In [1]: import numpy as np

In [2]: from numpy import linalg as LA

In [3]: np.set_printoptions(suppress=True, linewidth=200)

In [4]: def rd(a):
   ...:     return np.round(a, 1) + 0
   ...: 

In [5]: m1 = np.load("mat.npy")

In [6]: m1
Out[6]: 
array([[13,  2,  6],
       [ 2,  1,  3],
       [ 6,  3,  9]])

In [7]: rank = LA.matrix_rank(m1)

In [8]: rank
Out[8]: np.int64(2)

In [9]: null = LA.svd(m1)[2][rank:].T

In [10]: LA.matrix_rank(m1.T @ m1), LA.matrix_rank(m1 @ m1.T)
Out[10]: (np.int64(2), np.int64(2))

In [11]: [int(LA.matrix_rank(np.delete(m1, i, axis=0))) for i in range(3)]
Out[11]: [1, 2, 2]

In [12]: rd(m1 @ null)
Out[12]: 
array([[0.],
       [0.],
       [0.]])

In [13]: [int(LA.matrix_rank(m1[:i])) for i in range(1, len(m1) + 1)]
Out[13]: [1, 2, 2]

In [14]: LA.matrix_rank(m1, rtol=0.1)
Out[14]: np.int64(2)

In [15]: LA.cond(m1) > 100
Out[15]: np.True_

In [16]: [round(float(x), 1) for x in LA.svd(m1, compute_uv=False)[:3]]
Out[16]: [18.0, 5.0, 0.0]

In [17]: ev, vecs = LA.eigh(m1)

In [18]: x0 = np.array([1, 2, 1])

In [19]: rd(vecs * np.maximum(ev, 0) @ vecs.T)
Out[19]: 
array([[13.,  2.,  6.],
       [ 2.,  1.,  3.],
       [ 6.,  3.,  9.]])

In [20]: rd(vecs * np.abs(ev) @ vecs.T)
Out[20]: 
array([[13.,  2.,  6.],
       [ 2.,  1.,  3.],
       [ 6.,  3.,  9.]])

In [21]: np.abs(m1).sum(axis=1).max(), np.abs(ev).max()
Out[21]: (np.int64(21), np.float64(18.0))

In [22]: (np.sign(vecs[:, -1].round(6)) == np.sign(vecs[0, -1].round(6))).astype(int)
Out[22]: array([1, 1, 1])

In [23]: x0 @ m1 @ x0
Out[23]: np.int64(58)

In [24]: Uu, s, VT = LA.svd(m1)

In [25]: vecs = VT[:(s > 1e-8).sum()]

In [26]: rng = np.random.default_rng(693858)

In [27]: x0 = m1[2] + -3 * m1[0] + rng.integers(2) * np.eye(3)[2]

In [28]: x0
Out[28]: array([-33.,  -3.,  -8.])

In [29]: rd(LA.norm(x0 - vecs.T @ vecs @ x0))
Out[29]: np.float64(0.3)

In [30]: LA.matrix_rank(np.vstack([m1, x0]))
Out[30]: np.int64(3)

In [31]: rd(np.diag(vecs.T @ vecs))
Out[31]: array([1. , 0.1, 0.9])

In [32]: hat = np.triu(np.array([[-6, 7, 7], [-6, 1, -6], [-5, -8, 4]]), 1) + np.eye(3)

In [33]: out = hat @ m1 @ LA.inv(hat)

In [34]: rd(np.poly(out))
Out[34]: array([  1., -23.,  90.,   0.])

In [35]: hat @ m1 - m1 @ hat
Out[35]: 
array([[ 56., -63.,   5.],
       [-36., -32., -62.],
       [  0., -42., -24.]])

In [36]: X = np.array([[0.0, -0.6, -0.7],
    ...:     [0.0, -0.7, -0.8],
    ...:     [0.0, 0.2, 0.3],
    ...:     [0.0, 0.6, 0.7],
    ...:     [0.0, 0.9, 1.0],
    ...:     [0.0, 0.1, 0.1],
    ...:     [0.0, 0.0, 0.0],
    ...:     [0.0, -0.5, -0.6],
    ...:     [0.0, 0.8, 0.9],
    ...:     [0.0, -1.0, -1.0],
    ...:     [0.0, 0.9, 0.9],
    ...:     [0.0, -0.5, -0.6],
    ...:     [0.0, 0.0, 0.0],
    ...:     [0.0, 0.4, 0.5],
    ...:     [0.0, 1.0, 1.0],
    ...:     [0.0, 0.8, 0.9],
    ...:     [0.0, -0.2, -0.3]])

In [37]: Uu, s, VT = LA.svd(X, full_matrices=False)

In [38]: rd(np.abs(VT[0]))
Out[38]: array([0. , 0.7, 0.7])

In [39]: rd(np.sqrt((s ** 2).sum())), rd(LA.norm(X))
Out[39]: (np.float64(3.9), np.float64(3.9))

In [40]: def softmax(z):
    ...:     e = np.exp(z - z.max(axis=-1, keepdims=True))
    ...:     return e / e.sum(axis=-1, keepdims=True)
    ...: 

In [41]: rd(softmax(X[4]))
Out[41]: array([0.2, 0.4, 0.4])

In [42]: scores = X @ X.T / np.sqrt(3)

In [43]: softmax(scores).round(6).argmax(axis=1)
Out[43]: array([ 9,  9, 14, 14, 14, 14,  0,  9, 14,  9, 14,  9,  0, 14, 14, 14,  9])
